% ipython --no-banner

In [1]: import numpy as np

In [2]: import numpy.linalg as la

In [3]: np.set_printoptions(precision=1, suppress=True, linewidth=100, floatmode="fixed")

In [4]: def rnd(a):
   ...:     return np.round(a, 1) + 0
   ...: 

In [5]: J = np.array([[-4.9, 2.0], [-5.0, 2.1]])

In [6]: print(J)
[[-4.9  2.0]
 [-5.0  2.1]]

In [7]: u = np.array([-2, 0])

In [8]: out = J + np.outer(u, np.eye(2)[1])

In [9]: print(rnd(la.det(out) / la.det(J)), rnd(1 + la.solve(J, u)[1]))
35.5 35.5

In [10]: print(la.cond(J) > 100)
True

In [11]: print(rnd(la.norm(J, 2) / la.norm(J)))
1.0

In [12]: print([round(float(x), 1) for x in la.svd(J, compute_uv=False)[:3]])
[7.6, 0.0]

In [13]: print(rnd(np.abs(la.svd(J)[2][-1])))
[0.4 0.9]

In [14]: Uu, sigma, Vt = la.svd(J)

In [15]: print(rnd(sigma))
[7.6 0.0]

In [16]: print(np.argmax(sigma[:-1] / (sigma[1:] + 1e-6)) + 1)
1

In [17]: out = Uu[:, :1] @ np.diag(sigma[:1]) @ Vt[:1]

In [18]: print(rnd(la.norm(J - out, 2)), rnd(sigma[1]))
0.0 0.0

In [19]: print(la.matrix_rank(J, rtol=0.05))
1

In [20]: print(rnd(out))
[[-4.9  2.0]
 [-5.0  2.1]]

In [21]: print(rnd(np.abs(J - out).max()))
0.0

In [22]: out = la.inv(J)

In [23]: print(rnd(la.det(J) * la.det(out)))
1.0

In [24]: print(rnd(la.cond(J)))
198.0

In [25]: print(rnd(la.slogdet(J)[0]))
-1.0

In [26]: print(rnd(la.inv(out)))
[[-4.9  2.0]
 [-5.0  2.1]]

In [27]: print(rnd(np.einsum("ij,ji->", J, J)))
8.4

In [28]: print(rnd(la.det(J[::-1])))
0.3

In [29]: print(rnd(la.eigvals(J)))
[-2.9  0.1]

In [30]: mat = np.load("x.npy")

In [31]: print(mat)
[[-1  0  0]
 [ 0  2  0]
 [ 0 -1  0]]

In [32]: print(np.allclose(mat[:-1].T @ la.lstsq(mat[:-1].T, mat[-1])[0], mat[-1]))
True

In [33]: print(rnd(mat @ la.pinv(mat) @ mat))
[[-1.0  0.0  0.0]
 [ 0.0  2.0  0.0]
 [ 0.0 -1.0  0.0]]

In [34]: print(rnd(np.trace(la.pinv(mat) @ mat)))
2.0

In [35]: X = np.load("data.npy")

In [36]: print(X)
[[  8.7  -3.7   2.1]
 [  7.7  -1.7   1.7]
 [ 15.2 -12.0   7.9]
 [ 17.9 -18.9  17.0]
 [ -8.8   9.4  -6.0]
 [-20.5  16.8 -13.3]
 [-12.6  20.4 -18.3]
 [  2.4  -6.1   3.5]
 [-10.6  14.8 -14.1]
 [  4.1  -4.6   4.3]
 [  9.4 -14.0  10.7]
 [ -1.5   8.7 -10.4]
 [ -7.7   7.8  -7.8]
 [ -2.6   1.8  -0.9]
 [-13.0  13.8  -9.3]
 [ 15.9 -17.2  13.9]
 [ 17.7 -12.9  10.0]
 [-14.3  16.2 -12.2]
 [  6.2   2.9  -3.1]
 [  5.5  -7.9   4.9]
 [  0.9  -0.2   0.6]
 [  1.4   1.0  -0.3]
 [ -4.9  -0.5   2.2]
 [ -0.8  13.2 -12.1]
 [ -9.7  11.2 -10.9]
 [ 16.5 -22.0  20.2]]

In [37]: G = np.cov(X, rowvar=False)

In [38]: print(rnd(X.std(axis=0)))
[10.8 11.9 10.1]

In [39]: print(rnd(la.eigvalsh(G)[::-1]))
[358.4  14.4   0.8]

In [40]: print(rnd(np.corrcoef(X.T)))
[[ 1.0 -0.9  0.9]
 [-0.9  1.0 -1.0]
 [ 0.9 -1.0  1.0]]

In [41]: print(np.argsort(-X.std(axis=0).round(6), kind="stable"))
[1 0 2]

In [42]: print(np.argwhere(np.triu(np.abs(np.corrcoef(X.T)) > 0.8, 1)))
[[0 1]
 [0 2]
 [1 2]]
